% python3 -q
>>> import numpy as np
>>> from numpy import linalg as LA
>>> np.set_printoptions(precision=3, suppress=True, linewidth=160)
>>> def rd(a):
...     return np.round(a, 3) + 0
... 
>>> X = np.load("layer19.npy")
>>> X
array([[-0.8  , -0.1  , -0.4  ,  1.3  , -0.6  , -1.7  ,  0.   ,  1.2  ],
       [-0.6  , -0.1  , -1.2  ,  0.9  ,  0.6  ,  0.4  ,  0.5  ,  0.7  ],
       [ 0.9  , -1.7  ,  0.   , -1.   , -1.4  ,  0.5  ,  0.3  ,  0.3  ],
       [-0.5  ,  0.   ,  0.8  ,  0.9  ,  0.6  ,  1.7  ,  0.7  , -1.6  ],
       [-0.914, -0.368,  1.012,  0.33 , -0.637, -0.592, -0.343,  1.023],
       [-0.8  ,  0.5  ,  1.9  ,  0.4  , -1.3  ,  0.3  ,  0.3  ,  0.   ],
       [-1.3  , -1.6  , -1.4  , -0.2  , -0.8  ,  0.   , -0.4  , -1.   ],
       [-1.   , -0.3  ,  1.1  ,  0.4  , -0.6  , -0.6  , -0.3  ,  1.   ]])
>>> x = np.array([3, 2, 0, 3, 0, 0, 0, 3])
>>> y = X @ x
>>> rd(y)
array([  4.9  ,   2.8  ,  -2.8  ,  -3.6  ,   0.581,  -0.2  , -10.7  ,   0.6  ])
>>> rd(LA.solve(X, 3 * y))
array([9., 6., 0., 9., 0., 0., 0., 9.])
>>> rd(LA.solve(X, y + X[:, 1]))
array([3., 3., 0., 3., 0., 0., 0., 3.])
>>> rd(LA.solve(X, y))
array([3., 2., 0., 3., 0., 0., 0., 3.])
>>> rd(LA.solve(X, X[:, 7]))
array([0., 0., 0., 0., 0., 0., 0., 1.])
>>> rd(LA.norm(X, 2) / LA.norm(X))
np.float64(0.568)
>>> np.argsort(-LA.norm(X, axis=0).round(6), kind="stable")[:3]
array([2, 7, 5])
>>> round(np.log10(LA.cond(X)))
2
